% ipython --no-banner

In [1]: import numpy as np

In [2]: np.set_printoptions(precision=2, suppress=True, linewidth=200, sign=" ")

In [3]: def rd(a):
   ...:     return np.round(a, 2) + 0
   ...: 

In [4]: t = np.deg2rad(30)

In [5]: J = np.eye(5)

In [6]: J[np.ix_([4, 0], [4, 0])] = [[np.cos(t), -np.sin(t)], [np.sin(t), np.cos(t)]]

In [7]: print(rd(J))
[[ 0.87  0.    0.    0.    0.5 ]
 [ 0.    1.    0.    0.    0.  ]
 [ 0.    0.    1.    0.    0.  ]
 [ 0.    0.    0.    1.    0.  ]
 [-0.5   0.    0.    0.    0.87]]

In [8]: x0 = np.array([1, 0, -3, -2, 0])

In [9]: print(np.linalg.norm(J @ x0) <= np.linalg.norm(J, 2) * np.linalg.norm(x0) + 1e-9)
True

In [10]: print(np.sign((J @ x0).round(6)))
[ 1.  0. -1. -1. -1.]

In [11]: print(J @ np.eye(5)[2])
[ 0.  0.  1.  0.  0.]

In [12]: f = np.array([5, 1, 4, 4, 2])

In [13]: A2 = J + np.outer(f, np.eye(5)[3])

In [14]: print(rd(np.linalg.det(A2) / np.linalg.det(J)), rd(1 + np.linalg.solve(J, f)[3]))
5.0 5.0

In [15]: print(np.linalg.matrix_rank(np.linalg.inv(A2) - np.linalg.inv(J), tol=1e-8))
1

In [16]: print(rd(np.linalg.det(J)))
1.0

In [17]: print((np.linalg.matrix_power((J != 0) + (J.T != 0) + np.eye(5), 5) > 0).astype(int))
[[ 1  0  0  0  1]
 [ 0  1  0  0  0]
 [ 0  0  1  0  0]
 [ 0  0  0  1  0]
 [ 1  0  0  0  1]]

In [18]: print(rd(np.sort(np.linalg.eigvals(J).real)))
[ 0.87  0.87  1.    1.    1.  ]

In [19]: A2 = J / np.linalg.norm(J, axis=1, keepdims=True)

In [20]: cov = A2 @ A2.T

In [21]: print(np.argwhere(np.triu(np.abs(cov) > 0.95, 1)))
[]

In [22]: print(np.degrees(np.arccos(np.clip(cov[4, 2], -1, 1))))
90.0

In [23]: print(rd(np.linalg.norm(A2, axis=1)))
[ 1.  1.  1.  1.  1.]

In [24]: print(rd(cov[4]))
[ 0.  0.  0.  0.  1.]

In [25]: print((cov - 2 * np.eye(5)).round(6).argmax(axis=1))
[ 1  0  0  0  0]

In [26]: A2 = np.array([[-8, 5, 4, -1, 5, -5],
    ...:     [-7, 0, -1, -7, 8, 6],
    ...:     [-3, 4, 4, -3, -1, -1],
    ...:     [-4, 6, 3, -2, -5, -3],
    ...:     [7, -6, -3, -5, -6, 9],
    ...:     [0, 4, 8, -1, 7, 7]])

In [27]: K = np.tril(A2)

In [28]: print(K)
[[-8  0  0  0  0  0]
 [-7  0  0  0  0  0]
 [-3  4  4  0  0  0]
 [-4  6  3 -2  0  0]
 [ 7 -6 -3 -5 -6  0]
 [ 0  4  8 -1  7  7]]

In [29]: A2 = K / np.linalg.norm(K, axis=1, keepdims=True)

In [30]: cov = A2 @ A2.T

In [31]: print(rd(cov))
[[ 1.    1.    0.47  0.5  -0.56  0.  ]
 [ 1.    1.    0.47  0.5  -0.56  0.  ]
 [ 0.47  0.47  1.    0.93 -0.72  0.56]
 [ 0.5   0.5   0.93  1.   -0.63  0.46]
 [-0.56 -0.56 -0.72 -0.63  1.   -0.51]
 [ 0.    0.    0.56  0.46 -0.51  1.  ]]

In [32]: print(rd(cov[0]))
[ 1.    1.    0.47  0.5  -0.56  0.  ]

In [33]: x0 = np.array([0, 2, 1, 2, 0, 1])

In [34]: h = np.maximum(K @ x0, 0)

In [35]: print(K.T @ h)
[-80 198 249 -43 147 147]

In [36]: print(rd(np.tanh(K @ x0)))
[ 0.  0.  1.  1. -1.  1.]

In [37]: print(np.maximum(K @ (3 * x0), 0))
[  0   0  36  33   0  63]

In [38]: print(h)
[  0   0  12  11   0  21]

In [39]: print(K * (h > 1e-9)[:, None])
[[ 0  0  0  0  0  0]
 [ 0  0  0  0  0  0]
 [-3  4  4  0  0  0]
 [-4  6  3 -2  0  0]
 [ 0  0  0  0  0  0]
 [ 0  4  8 -1  7  7]]

In [40]: print(np.maximum(K @ x0, 0) - np.maximum(-K @ x0, 0))
[  0   0  12  11 -25  21]
